$ python3 -q
>>> import numpy as np
>>> import numpy.linalg as la
>>> np.set_printoptions(precision=2, suppress=True, linewidth=160)
>>> X = np.load("mat.npy")
>>> X
array([[ 4, -2,  3],
       [-2,  4, -2],
       [ 3, -2,  4]])
>>> proj = np.triu(np.array([[8, 0, 3], [4, 3, 8], [2, 6, 5]]), 1) + np.eye(3)
>>> A2 = proj @ X @ la.inv(proj)
>>> np.poly(A2)
array([  1., -12.,  31., -20.])
>>> x = np.array([1, 3, 0])
>>> h = np.maximum(X @ x, 0)
>>> h
array([ 0, 10,  0])
>>> np.flatnonzero(h > 1e-9)
array([1])
>>> X.T @ h
array([-20,  40, -20])
>>> np.tanh(X @ x)
array([-0.96,  1.  , -1.  ])
>>> feats = np.load("layer14.npy")
>>> feats
array([[5, 3, 1],
       [1, 4, 5],
       [5, 3, 1],
       [0, 0, 0],
       [0, 0, 0],
       [0, 0, 0],
       [1, 4, 5],
       [5, 3, 1],
       [0, 0, 0],
       [0, 0, 0],
       [2, 2, 4],
       [0, 0, 0],
       [0, 0, 0],
       [5, 3, 1],
       [2, 2, 4],
       [5, 3, 1],
       [0, 0, 0]])
>>> proj = feats @ la.solve(feats.T @ feats, feats.T)
>>> round(np.trace(proj), 2)
np.float64(3.0)
>>> np.allclose(proj @ proj, proj)
True
>>> proj @ feats[:, 2]
array([1., 5., 1., 0., 0., 0., 5., 1., 0., 0., 4., 0., 0., 1., 4., 1., 0.])
>>> la.matrix_rank(np.eye(17) - proj)
np.int64(14)
>>> labels = feats[:, 0] > np.median(feats[:, 0])
>>> f = feats[labels].mean(axis=0) - feats[~labels].mean(axis=0)
>>> ((feats - feats.mean(axis=0)) @ f > 0).astype(int)
array([1, 1, 1, 0, 0, 0, 1, 1, 0, 0, 1, 0, 0, 1, 1, 1, 0])
>>> labels.astype(int)
array([1, 0, 1, 0, 0, 0, 0, 1, 0, 0, 1, 0, 0, 1, 1, 1, 0])
>>> np.round((((feats - feats.mean(axis=0)) @ f > 0) == labels).mean(), 2)
np.float64(0.88)
>>> np.argsort(-np.abs(f).round(6), kind="stable")
array([0, 1, 2])
>>> F = np.array([[2, 0, 0, 0], [0, 3, 0, 0], [0, 0, 3, 0], [0, 0, 0, 3]])
>>> gram = F.T @ F
>>> print(np.diag(gram))
[4 9 9 9]
>>> print(la.eigvalsh(gram)[::-1])
[9. 9. 9. 4.]
>>> la.svd(F, compute_uv=False) ** 2
array([9., 9., 9., 4.])
>>> np.trace(gram), (F ** 2).sum()
(np.int64(31), np.int64(31))
>>> gram
array([[4, 0, 0, 0],
       [0, 9, 0, 0],
       [0, 0, 9, 0],
       [0, 0, 0, 9]])
>>> la.matrix_rank(gram)
np.int64(4)
>>> q = F.astype(float).copy()
>>> for j in range(4):
...     q[:, j] -= q[:, :j] @ (q[:, :j].T @ q[:, j])
...     q[:, j] /= la.norm(q[:, j])
... 
>>> print(q)
[[1. 0. 0. 0.]
 [0. 1. 0. 0.]
 [0. 0. 1. 0.]
 [0. 0. 0. 1.]]
>>> proj = np.triu(np.array([[1, 1, 4, 8], [0, 9, 8, 4], [3, 7, 9, 8], [5, 9, 2, 3]]), 1) + np.eye(4)
>>> A2 = proj @ F @ la.inv(proj)
>>> np.poly(A2)
array([  1., -11.,  45., -81.,  54.])
>>> print(proj @ F - F @ proj)
[[0. 1. 4. 8.]
 [0. 0. 0. 0.]
 [0. 0. 0. 0.]
 [0. 0. 0. 0.]]
>>> E = np.load("m.npy")
>>> E
array([[ 1.  ,  0.  ,  0.  ,  0.  ],
       [ 0.  ,  0.84,  0.  , -0.54],
       [ 0.  ,  0.  ,  1.  ,  0.  ],
       [ 0.  ,  0.54,  0.  ,  0.84]])
>>> x = np.array([0, -1, -2, -1])
>>> y = E @ x
>>> print(y)
[ 0.   -0.29 -2.   -1.38]
>>> la.solve(E, y + E[:, 0])
array([ 1., -1., -2., -1.])
>>> la.solve(E, y)
array([ 0., -1., -2., -1.])
>>> print(la.solve(E.T, E[3]))
[0. 0. 0. 1.]
